% python3 -q
>>> import numpy as np
>>> from numpy import linalg as LA
>>> np.set_printoptions(precision=2, suppress=True, linewidth=200, legacy="1.25")
>>> rnd = lambda a: np.round(a, 2) + 0
>>> M = np.load("data.npy")
>>> M
array([[2., 0., 0.],
       [0., 3., 0.],
       [0., 5., 5.]])
>>> rng = np.random.default_rng(2082)
>>> labels = rng.permutation(3)
>>> B = M[:, labels] * rng.choice([-1, 1], 3)
>>> B
array([[-2., -0.,  0.],
       [-0., -3.,  0.],
       [-0., -5.,  5.]])
>>> Uu, _, Vh = LA.svd(M.T @ B)
>>> labels
array([0, 1, 2])
>>> w1 = np.array([[3, 3, 2, 1, 1, 3], [0, 3, 1, 2, 3, 0], [0, 0, 2, 3, 3, 0]])
>>> coef = np.array([1, 2, 2, -1, -2, -2])
>>> H = np.maximum(B @ w1 + coef, 0)
>>> H
array([[0., 0., 0., 0., 0., 0.],
       [1., 0., 0., 0., 0., 0.],
       [1., 0., 7., 4., 0., 0.]])
>>> rnd((H > 0).mean(axis=0))
array([0.67, 0.  , 0.33, 0.33, 0.  , 0.  ])
>>> basis = np.array([[-1, 2, -2],
...     [2, -2, -1],
...     [3, 2, 0],
...     [2, 1, 3],
...     [-2, -2, 2],
...     [-1, -3, 0]])
>>> (H @ basis).round(6).argmax(axis=1)
array([0, 1, 0])
>>> H @ basis
array([[ 0.,  0.,  0.],
       [-1.,  2., -2.],
       [28., 20., 10.]])
>>> w1 @ basis
array([[ 6, -6, -4],
       [ 7, -8,  9],
       [ 6,  1, 15]])
>>> X = np.diag(np.array([2, 0, 2, 1, 2]))
>>> X
array([[2, 0, 0, 0, 0],
       [0, 0, 0, 0, 0],
       [0, 0, 2, 0, 0],
       [0, 0, 0, 1, 0],
       [0, 0, 0, 0, 2]])
>>> r = LA.matrix_rank(X)
>>> r
4
>>> ns = LA.svd(X)[2][r:].T
>>> X @ ns
array([[0.],
       [0.],
       [0.],
       [0.],
       [0.]])
>>> [int(LA.matrix_rank(X[:, :j + 1])) for j in range(5)]
[1, 1, 2, 3, 4]
>>> ns[:, 0] / ns[np.abs(ns[:, 0]).round(6).argmax(), 0]
array([0., 1., 0., 0., 0.])
>>> rnd(LA.norm(X, axis=1))
array([2., 0., 2., 1., 2.])
>>> X[0] @ X[4]
0
>>> rnd(LA.norm(X, axis=0))
array([2., 0., 2., 1., 2.])
>>> rnd(LA.norm(X, "nuc"))
7.0
>>> rnd(LA.norm(X, 2))
2.0
>>> rnd(LA.norm(X[0] - X[4]))
2.83
>>> rnd(LA.norm(X[0], 1)), rnd(LA.norm(X[0], np.inf))
(2.0, 2.0)
>>> mat = np.array([[1, 0, 0, 0], [3, 1, 0, 0], [2, 2, 1, 0], [-3, -2, -1, 1]])
>>> mat
array([[ 1,  0,  0,  0],
       [ 3,  1,  0,  0],
       [ 2,  2,  1,  0],
       [-3, -2, -1,  1]])
>>> LA.norm(mat, axis=1).argmax()
3
>>> rnd(LA.norm(mat) ** 2 / LA.norm(mat, 2) ** 2)
1.08
>>> rnd(LA.norm(mat, axis=0))
array([4.8 , 3.  , 1.41, 1.  ])
>>> LA.matrix_power(mat - np.diag(np.diag(mat)), 4)
array([[0, 0, 0, 0],
       [0, 0, 0, 0],
       [0, 0, 0, 0],
       [0, 0, 0, 0]])
>>> rnd(np.sort(LA.eigvals(mat)))
array([1., 1., 1., 1.])
>>> mat @ mat
array([[  1,   0,   0,   0],
       [  6,   1,   0,   0],
       [ 10,   4,   1,   0],
       [-14,  -6,  -2,   1]])
>>> P = np.triu(np.array([[4, 5, -5, -5], [-2, 5, -4, -5], [-4, 3, -5, 4], [4, -4, -4, -3]]), 1) + np.eye(4)
>>> B = P @ mat @ LA.inv(P)
>>> np.trace(B), np.trace(mat)
(4.0, 4)
>>> x = np.array([3, 0, 3, -3])
>>> (mat * x).sum(axis=1)
array([  3,   9,   9, -15])
>>> LA.norm(mat @ x) <= LA.norm(mat, 2) * LA.norm(x) + 1e-9
True
>>> mat @ np.eye(4)[0]
array([ 1.,  3.,  2., -3.])
>>> mat @ np.ones(4)
array([ 1.,  4.,  5., -5.])
>>> np.sign((mat @ x).round(6))
array([ 1,  1,  1, -1])
>>> (mat @ x).argmax()
1
>>> K = np.load("m.npy")
>>> K
array([[ 0. ,  1.6,  2.4],
       [-0.4, -0.7, -1. ],
       [-2.5,  0.5,  1.4],
       [ 0.8,  1.5,  0.7],
       [ 0.5, -0.5,  2.4]])
>>> LA.matrix_rank(M - M[0, 0] * np.eye(3))
2
>>> [int(LA.matrix_rank(LA.matrix_power(M, p))) for p in range(1, 4)]
[3, 3, 3]
>>> np.prod(np.diag(M)), rnd(LA.det(M))
(30.0, 30.0)
>>> arr = np.load("block12.npy")
>>> arr
array([[  0.85,   1.98,   1.25],
       [  0.22,  -6.01,   1.18],
       [ -0.24,  -1.83,   0.11],
       [  1.56,  -5.41,   0.5 ],
       [ -0.51,   0.76,  -3.01],
       [  0.07,  -0.73,  -2.67],
       [  1.35,  -0.71,  -3.39],
       [  0.08,  -1.33,   2.22],
       [  1.79, -10.56,  -0.29],
       [  1.64,   0.34,  -1.43],
       [ -2.43,  -4.06,  -2.01],
       [ -0.04,   2.06,   1.17],
       [ -2.44,   1.3 ,   4.23],
       [  0.29,   2.83,   0.03],
       [  0.68,  -1.79,  -1.01],
       [  2.23,   2.09,   3.42],
       [ -0.7 ,  -1.95,   1.83],
       [  0.03,  -0.92,   0.91],
       [ -0.09,  -1.22,  -1.96],
       [  2.46,  -2.63,  -0.72],
       [  1.03,  -1.9 ,  -0.17],
       [ -0.94,   2.32,   4.72],
       [ -0.33,  -1.33,   1.7 ],
       [ -0.72,   2.46,  -3.03]])
>>> basis = arr[[14, 11]].astype(float)
>>> for _ in range(5):
...     labels = LA.norm(arr[:, None] - basis, axis=-1).argmin(axis=1)
...     basis = np.array([arr[labels == j].mean(axis=0) for j in range(2)])
... 
>>> labels
array([1, 0, 0, 0, 0, 0, 0, 0, 0, 0, 0, 1, 1, 1, 0, 1, 0, 0, 0, 0, 0, 1, 0, 1])
>>> rnd(basis)
array([[ 0.39, -2.43, -0.48],
       [-0.11,  2.15,  1.68]])
>>> np.bincount(labels)
array([17,  7])
